% python3 -q
>>> import numpy as np
>>> np.set_printoptions(precision=3, suppress=True, linewidth=100, sign=" ")
>>> mat = np.loadtxt("out14.csv", delimiter=",")
>>> print(mat)
[[ 0.    -0.644  1.844  2.087 -0.91 ]
 [ 2.66   0.685 -0.803  0.898 -0.053]
 [-0.887  2.509 -0.241  0.422 -1.297]
 [-0.887 -1.033 -2.212  1.406 -0.525]
 [ 0.591 -0.868 -0.065 -1.297 -2.492]]
>>> print(round(mat[:, 0] @ mat[:, 3], 3))
-0.0
>>> print(np.linalg.svd(mat, compute_uv=False))
[ 3.  3.  3.  3.  3.]
>>> print(np.linalg.norm(mat, axis=0))
[ 3.  3.  3.  3.  3.]
>>> th = np.radians(72)
>>> Rm = np.eye(5)
>>> Rm[2, 2] = Rm[3, 3] = np.cos(th)
>>> Rm[2, 3], Rm[3, 2] = -np.sin(th), np.sin(th)
>>> print(Rm)
[[ 1.     0.     0.     0.     0.   ]
 [ 0.     1.     0.     0.     0.   ]
 [ 0.     0.     0.309 -0.951  0.   ]
 [ 0.     0.     0.951  0.309  0.   ]
 [ 0.     0.     0.     0.     1.   ]]
>>> other = mat @ Rm.T
>>> print(np.allclose(mat @ mat.T, other @ other.T))
True
>>> print(np.linalg.svd(mat, compute_uv=False), np.linalg.svd(other, compute_uv=False))
[ 3.  3.  3.  3.  3.] [ 3.  3.  3.  3.  3.]
>>> print(np.abs(other - mat).max(axis=0))
[ 0.     0.     3.259  3.075  0.   ]
>>> O, vecs = np.linalg.qr(Rm[:, :3])[0], np.linalg.qr(Rm[:, 3:])[0]
>>> sv = np.linalg.svd(O.T @ vecs, compute_uv=False)
>>> print(round(np.linalg.norm(O @ O.T - vecs @ vecs.T, 2), 3))
1.0
>>> print((sv > 0.9).sum())
0
>>> print(np.count_nonzero(mat))
24
>>> print(np.linalg.matrix_rank(mat))
5
>>> print(np.unravel_index(np.abs(mat).argmax(), mat.shape))
(np.int64(1), np.int64(0))
>>> np.linalg.rank(mat)
Traceback (most recent call last):
  File "<python-input-23>", line 1, in <module>
    np.linalg.rank(mat)
    ^^^^^^^^^^^^^^
AttributeError: module 'numpy.linalg' has no attribute 'rank'
>>> print(np.linalg.svd(mat, compute_uv=False))
[ 3.  3.  3.  3.  3.]
>>> print(mat.sum(axis=0))
[ 1.478  0.649 -1.477  3.516 -5.277]
>>> print(mat.shape)
(5, 5)
>>> print(round(float(np.linalg.norm(mat)), 3))
6.708
>>> other = np.array([[-7, 7, 9], [-5, -5, 7]])
>>> Z = np.kron(other, mat)
>>> print(np.linalg.matrix_rank(Z))
10
>>> print(Z.shape)
(10, 15)
>>> print(np.round(np.linalg.norm(Z, 2), 3), round(np.linalg.norm(other, 2) * np.linalg.norm(mat, 2), 3))
43.848 43.848
>>> E = np.loadtxt("test13.csv", delimiter=",")
>>> print(E)
[[ 0.  1.  0.  0.  0.  0.  0.  0.  0.  0.  0.]
 [ 0.  0.  1.  0.  0.  0.  0.  0.  0.  0.  0.]
 [ 0.  0.  0.  0.  1.  0.  0.  0.  0.  0.  0.]
 [ 1.  0.  0.  0.  0.  0.  0.  0.  0.  0.  0.]
 [ 0.  0.  0.  0.  0.  0.  1.  0.  0.  0.  0.]
 [ 0.  0.  0.  0.  0.  0.  0.  0.  1.  0.  0.]
 [ 0.  0.  0.  0.  0.  0.  0.  0.  0.  0.  1.]
 [ 0.  0.  0.  0.  0.  0.  0.  1.  0.  0.  0.]
 [ 0.  0.  0.  0.  0.  1.  0.  0.  0.  0.  0.]
 [ 0.  0.  0.  0.  0.  0.  0.  0.  0.  1.  0.]
 [ 0.  0.  0.  1.  0.  0.  0.  0.  0.  0.  0.]]
>>> rng = np.random.default_rng(30123)
>>> z = rng.permutation(11)
>>> other = E[:, z] * rng.choice([-1, 1], 11)
>>> print(other)
[[-0. -0. -0. -0. -0.  0. -0. -0.  0. -0.  1.]
 [-0. -0. -0. -0. -0.  0. -0. -1.  0. -0.  0.]
 [-1. -0. -0. -0. -0.  0. -0. -0.  0. -0.  0.]
 [-0. -1. -0. -0. -0.  0. -0. -0.  0. -0.  0.]
 [-0. -0. -1. -0. -0.  0. -0. -0.  0. -0.  0.]
 [-0. -0. -0. -0. -0.  0. -1. -0.  0. -0.  0.]
 [-0. -0. -0. -1. -0.  0. -0. -0.  0. -0.  0.]
 [-0. -0. -0. -0. -0.  0. -0. -0.  1. -0.  0.]
 [-0. -0. -0. -0. -0.  0. -0. -0.  0. -1.  0.]
 [-0. -0. -0. -0. -1.  0. -0. -0.  0. -0.  0.]
 [-0. -0. -0. -0. -0.  1. -0. -0.  0. -0.  0.]]
>>> Uu, _, vt = np.linalg.svd(E.T @ other)
>>> print(np.linalg.lstsq(E, other)[0])
[[ 0. -1.  0.  0.  0.  0.  0.  0.  0.  0.  0.]
 [ 0.  0.  0.  0.  0.  0.  0.  0.  0.  0.  1.]
 [ 0.  0.  0.  0.  0.  0.  0. -1.  0.  0.  0.]
 [ 0.  0.  0.  0.  0.  1.  0.  0.  0.  0.  0.]
 [-1.  0.  0.  0.  0.  0.  0.  0.  0.  0.  0.]
 [ 0.  0.  0.  0.  0.  0.  0.  0.  0. -1.  0.]
 [ 0.  0. -1.  0.  0.  0.  0.  0.  0.  0.  0.]
 [ 0.  0.  0.  0.  0.  0.  0.  0.  1.  0.  0.]
 [ 0.  0.  0.  0.  0.  0. -1.  0.  0.  0.  0.]
 [ 0.  0.  0.  0. -1.  0.  0.  0.  0.  0.  0.]
 [ 0.  0.  0. -1.  0.  0.  0.  0.  0.  0.  0.]]
>>> def softmax(z):
...     e = np.exp(z - z.max(axis=-1, keepdims=True))
...     return e / e.sum(axis=-1, keepdims=True)
... 
>>> print(np.round(softmax(10 * E[9]), 3) + 0)
[ 0.  0.  0.  0.  0.  0.  0.  0.  0.  1.  0.]
>>> print(softmax(E[9]))
[ 0.079  0.079  0.079  0.079  0.079  0.079  0.079  0.079  0.079  0.214  0.079]
>>> att = E @ E.T / np.sqrt(11)
>>> print(softmax(att).round(6).argmax(axis=1))
[  0   1   2   3   4   5   6   7   8   9  10]
>>> print(softmax(att)[9] @ E)
[ 0.088  0.088  0.088  0.088  0.088  0.088  0.088  0.088  0.088  0.119  0.088]
>>> other = E + rng.integers(-2, 3, (11, 1)) @ rng.integers(-2, 3, (1, 11))
>>> print(other)
[[ 1.  2.  1.  0.  2. -2.  1.  0.  2.  0.  1.]
 [-2. -2. -1.  0. -4.  4. -2.  0. -4.  0. -2.]
 [ 2.  2.  2.  0.  5. -4.  2.  0.  4.  0.  2.]
 [-1. -2. -2.  0. -4.  4. -2.  0. -4.  0. -2.]
 [ 2.  2.  2.  0.  4. -4.  3.  0.  4.  0.  2.]
 [-1. -1. -1.  0. -2.  2. -1.  0. -1.  0. -1.]
 [-2. -2. -2.  0. -4.  4. -2.  0. -4.  0. -1.]
 [-2. -2. -2.  0. -4.  4. -2.  1. -4.  0. -2.]
 [-1. -1. -1.  0. -2.  3. -1.  0. -2.  0. -1.]
 [-1. -1. -1.  0. -2.  2. -1.  0. -2.  1. -1.]
 [ 0.  0.  0.  1.  0.  0.  0.  0.  0.  0.  0.]]
>>> print(np.round(np.linalg.svd(other - E, compute_uv=False), 3) + 0)
[ 21.817   0.      0.      0.      0.      0.      0.      0.      0.      0.      0.   ]
>>> print(np.linalg.matrix_rank(other - E, tol=1e-8))
1
>>> print(other - E)
[[ 1.  1.  1.  0.  2. -2.  1.  0.  2.  0.  1.]
 [-2. -2. -2.  0. -4.  4. -2.  0. -4.  0. -2.]
 [ 2.  2.  2.  0.  4. -4.  2.  0.  4.  0.  2.]
 [-2. -2. -2.  0. -4.  4. -2.  0. -4.  0. -2.]
 [ 2.  2.  2.  0.  4. -4.  2.  0.  4.  0.  2.]
 [-1. -1. -1.  0. -2.  2. -1.  0. -2.  0. -1.]
 [-2. -2. -2.  0. -4.  4. -2.  0. -4.  0. -2.]
 [-2. -2. -2.  0. -4.  4. -2.  0. -4.  0. -2.]
 [-1. -1. -1.  0. -2.  2. -1.  0. -2.  0. -1.]
 [-1. -1. -1.  0. -2.  2. -1.  0. -2.  0. -1.]
 [ 0.  0.  0.  0.  0.  0.  0.  0.  0.  0.  0.]]
>>> r0 = np.array([-4, -9, -3])
>>> print(np.correlate(E[4], E[8], "full"))
[ 0.  0.  0.  0.  0.  0.  0.  0.  0.  0.  0.  1.  0.  0.  0.  0.  0.  0.  0.  0.  0.]
>>> print(np.array([np.convolve(row, r0, "same") for row in E]))
[[-4. -9. -3.  0.  0.  0.  0.  0.  0.  0.  0.]
 [ 0. -4. -9. -3.  0.  0.  0.  0.  0.  0.  0.]
 [ 0.  0.  0. -4. -9. -3.  0.  0.  0.  0.  0.]
 [-9. -3.  0.  0.  0.  0.  0.  0.  0.  0.  0.]
 [ 0.  0.  0.  0.  0. -4. -9. -3.  0.  0.  0.]
 [ 0.  0.  0.  0.  0.  0.  0. -4. -9. -3.  0.]
 [ 0.  0.  0.  0.  0.  0.  0.  0.  0. -4. -9.]
 [ 0.  0.  0.  0.  0.  0. -4. -9. -3.  0.  0.]
 [ 0.  0.  0.  0. -4. -9. -3.  0.  0.  0.  0.]
 [ 0.  0.  0.  0.  0.  0.  0.  0. -4. -9. -3.]
 [ 0.  0. -4. -9. -3.  0.  0.  0.  0.  0.  0.]]
>>> print(np.cross(E[4, :3], E[8, :3]))
[ 0.  0.  0.]
